$ ipython --no-banner

In [1]: import numpy as np

In [2]: from numpy import linalg as LA

In [3]: np.set_printoptions(precision=2, suppress=True, linewidth=140, floatmode="fixed")

In [4]: m1 = np.array([[-1.0, 1.0, 1.0, 3.0, -3.0],
   ...:     [1.0, 1.0, 1.0, -1.0, 3.0],
   ...:     [0.0, 0.0, 3.0, -1.0, -3.0],
   ...:     [0.0, 0.0, -1.0, -1.0, -1.0],
   ...:     [0.0, 0.0, 1.0, 3.0, -3.0]])

In [5]: r0, g = m1[0], m1[4]

In [6]: print(r0 @ r0)
21.0

In [7]: print(r0 @ g)
19.0

In [8]: p = (r0 @ g) / (r0 @ r0) * r0

In [9]: print(np.round(LA.norm(r0 + g) ** 2 + LA.norm(r0 - g) ** 2, 2))
80.0

In [10]: print(np.outer(r0, g))
[[-0.00 -0.00 -1.00 -3.00  3.00]
 [ 0.00  0.00  1.00  3.00 -3.00]
 [ 0.00  0.00  1.00  3.00 -3.00]
 [ 0.00  0.00  3.00  9.00 -9.00]
 [-0.00 -0.00 -3.00 -9.00  9.00]]

In [11]: print(np.round((g - p) @ r0, 2))
-0.0

In [12]: K = np.load("run4.npy")

In [13]: print(K)
[[-2.00 -2.00 -1.00  2.00  1.00 -2.00]
 [-2.00  1.00  2.00 -4.00 -2.00  4.00]
 [-1.00  2.00 -2.00 -2.00 -1.00  2.00]
 [ 2.00 -4.00 -2.00  1.00  2.00 -4.00]
 [ 1.00 -2.00 -1.00  2.00 -2.00 -2.00]
 [-2.00  4.00  2.00 -4.00 -2.00  1.00]]

In [14]: evals, V = LA.eigh(K)

In [15]: print(round(float(evals.sum()), 2), np.trace(K))
-3.0 -3.0

In [16]: print(np.round(V.T @ V, 2) + 0)
[[1.00 0.00 0.00 0.00 0.00 0.00]
 [0.00 1.00 0.00 0.00 0.00 0.00]
 [0.00 0.00 1.00 0.00 0.00 0.00]
 [0.00 0.00 0.00 1.00 0.00 0.00]
 [0.00 0.00 0.00 0.00 1.00 0.00]
 [0.00 0.00 0.00 0.00 0.00 1.00]]

In [17]: print(np.unique(evals.round(6) + 0, return_counts=True)[1])
[5 1]

In [18]: print(LA.svd(K, compute_uv=False))
[12.00  3.00  3.00  3.00  3.00  3.00]

In [19]: A2 = K / LA.norm(K, axis=1, keepdims=True)

In [20]: gram = A2 @ A2.T

In [21]: print(np.argwhere(np.triu(np.abs(gram) > 0.95, 1)))
[]

In [22]: print(gram)
[[ 1.00 -0.63 -0.50  0.63  0.50 -0.63]
 [-0.63  1.00  0.63 -0.80 -0.63  0.80]
 [-0.50  0.63  1.00 -0.63 -0.50  0.63]
 [ 0.63 -0.80 -0.63  1.00  0.63 -0.80]
 [ 0.50 -0.63 -0.50  0.63  1.00 -0.63]
 [-0.63  0.80  0.63 -0.80 -0.63  1.00]]

In [23]: print((np.abs(gram) > 0.9).astype(int))
[[1 0 0 0 0 0]
 [0 1 0 0 0 0]
 [0 0 1 0 0 0]
 [0 0 0 1 0 0]
 [0 0 0 0 1 0]
 [0 0 0 0 0 1]]

In [24]: print(round(float(np.degrees(np.arccos(np.clip(gram[4, 1], -1, 1)))), 2))
129.23

In [25]: print(LA.norm(A2, axis=1))
[1.00 1.00 1.00 1.00 1.00 1.00]

In [26]: print(gram[4])
[ 0.50 -0.63 -0.50  0.63  1.00 -0.63]

In [27]: print(K @ K)
[[ 18.00 -18.00  -9.00  18.00   9.00 -18.00]
 [-18.00  45.00  18.00 -36.00 -18.00  36.00]
 [ -9.00  18.00  18.00 -18.00  -9.00  18.00]
 [ 18.00 -36.00 -18.00  45.00  18.00 -36.00]
 [  9.00 -18.00  -9.00  18.00  18.00 -18.00]
 [-18.00  36.00  18.00 -36.00 -18.00  45.00]]

In [28]: print((K + K.T) / 2)
[[-2.00 -2.00 -1.00  2.00  1.00 -2.00]
 [-2.00  1.00  2.00 -4.00 -2.00  4.00]
 [-1.00  2.00 -2.00 -2.00 -1.00  2.00]
 [ 2.00 -4.00 -2.00  1.00  2.00 -4.00]
 [ 1.00 -2.00 -1.00  2.00 -2.00 -2.00]
 [-2.00  4.00  2.00 -4.00 -2.00  1.00]]

In [29]: print(np.allclose(K, K.T))
True

In [30]: print(LA.matrix_power(K, 2))
[[ 18.00 -18.00  -9.00  18.00   9.00 -18.00]
 [-18.00  45.00  18.00 -36.00 -18.00  36.00]
 [ -9.00  18.00  18.00 -18.00  -9.00  18.00]
 [ 18.00 -36.00 -18.00  45.00  18.00 -36.00]
 [  9.00 -18.00  -9.00  18.00  18.00 -18.00]
 [-18.00  36.00  18.00 -36.00 -18.00  45.00]]

In [31]: evals, V = LA.eigh(K)

In [32]: vec = np.array([4, 8, -7, 5, 4, -7])

In [33]: print(round(float(vec @ K @ vec / (vec @ vec)), 2), round(evals[0], 2), np.round(evals[-1], 2))
-0.58 -3.0 12.0

In [34]: print(np.abs(K).sum(axis=1).max(), round(np.abs(evals).max(), 2))
15.0 12.0

In [35]: print(LA.eigvalsh(K[1:, 1:]))
[-3.00 -3.00 -3.00 -3.00 11.00]

In [36]: J = np.loadtxt("a.csv", delimiter=",")

In [37]: print(J)
[[ -9.24  -0.82   3.41  -8.24  -1.24   9.24]
 [ -4.31   2.46   1.77  -3.31   3.69   4.31]
 [ -5.82   1.45   2.27  -4.82   2.18   5.82]
 [ -5.19   1.87   2.06  -4.19   2.81   5.19]
 [ -5.51   1.66   2.17  -4.51   2.49   5.51]
 [ -7.05   0.64   2.68  -6.05   0.95   7.05]
 [ -7.81   0.12   2.94  -6.81   0.19   7.81]
 [ -5.88   1.41   2.29  -4.88   2.12   5.88]
 [ -7.91   0.06   2.97  -6.91   0.09   7.91]
 [ -5.24   1.84   2.08  -4.24   2.76   5.24]
 [ -5.29   1.80   2.10  -4.29   2.71   5.29]
 [ -5.78   1.48   2.26  -4.78   2.22   5.78]
 [ -5.32   1.79   2.11  -4.32   2.68   5.32]
 [ -8.89  -0.59   3.30  -7.89  -0.89   8.89]
 [ -7.22   0.52   2.74  -6.22   0.78   7.22]
 [ -9.19  -0.80   3.40  -8.19  -1.19   9.19]
 [ -3.35   3.10   1.45  -2.35   4.65   3.35]
 [ -6.53   0.98   2.51  -5.53   1.47   6.53]
 [ -6.02   1.32   2.34  -5.02   1.98   6.02]
 [ -4.36   2.43   1.79  -3.36   3.64   4.36]
 [ -1.86   4.09   0.95  -0.86   6.14   1.86]
 [ -3.01   3.32   1.34  -2.01   4.99   3.01]
 [ -7.19   0.54   2.73  -6.19   0.81   7.19]
 [ -6.37   1.09   2.46  -5.37   1.63   6.37]
 [-10.58  -1.72   3.86  -9.58  -2.58  10.58]
 [ -6.42   1.05   2.47  -5.42   1.58   6.42]
 [ -2.31   3.79   1.10  -1.31   5.69   2.31]
 [ -5.20   1.87   2.07  -4.20   2.80   5.20]
 [ -7.67   0.22   2.89  -6.67   0.33   7.67]
 [ -4.37   2.42   1.79  -3.37   3.63   4.37]
 [ -5.96   1.36   2.32  -4.96   2.04   5.96]
 [ -9.57  -1.05   3.52  -8.57  -1.57   9.57]
 [ -7.80   0.13   2.93  -6.80   0.20   7.80]]

In [38]: Ac = J - J.mean(axis=0)

In [39]: V = LA.svd(Ac)[2][:4]

In [40]: A2 = Ac - Ac @ V.T @ V

In [41]: print(LA.norm(A2, axis=1).round(6).argmax())
0

In [42]: print(np.round(A2.std(axis=0), 2) + 0)
[0.00 0.00 0.00 0.00 0.00 0.00]

In [43]: print(np.round((Ac @ V.T).std(axis=0), 2) + 0)
[4.35 0.00 0.00 0.00]

In [44]: print((m1 + m1.T) / 2)
[[-1.00  1.00  0.50  1.50 -1.50]
 [ 1.00  1.00  0.50 -0.50  1.50]
 [ 0.50  0.50  3.00 -1.00 -1.00]
 [ 1.50 -0.50 -1.00 -1.00  1.00]
 [-1.50  1.50 -1.00  1.00 -3.00]]

In [45]: print(np.sort(np.abs(LA.eigvals(m1))))
[1.41 1.41 2.99 2.99 3.13]

In [46]: m1.inv()
Traceback (most recent call last):
  Cell In[46], line 1
    m1.inv()
AttributeError: 'numpy.ndarray' object has no attribute 'inv'


In [47]: print(round(np.abs(LA.eigvals(m1)).max(), 2))
3.13

In [48]: print((m1 - m1.T) / 2)
[[ 0.00  0.00  0.50  1.50 -1.50]
 [ 0.00  0.00  0.50 -0.50  1.50]
 [-0.50 -0.50  0.00  0.00 -2.00]
 [-1.50  0.50  0.00  0.00 -2.00]
 [ 1.50 -1.50  2.00  2.00  0.00]]
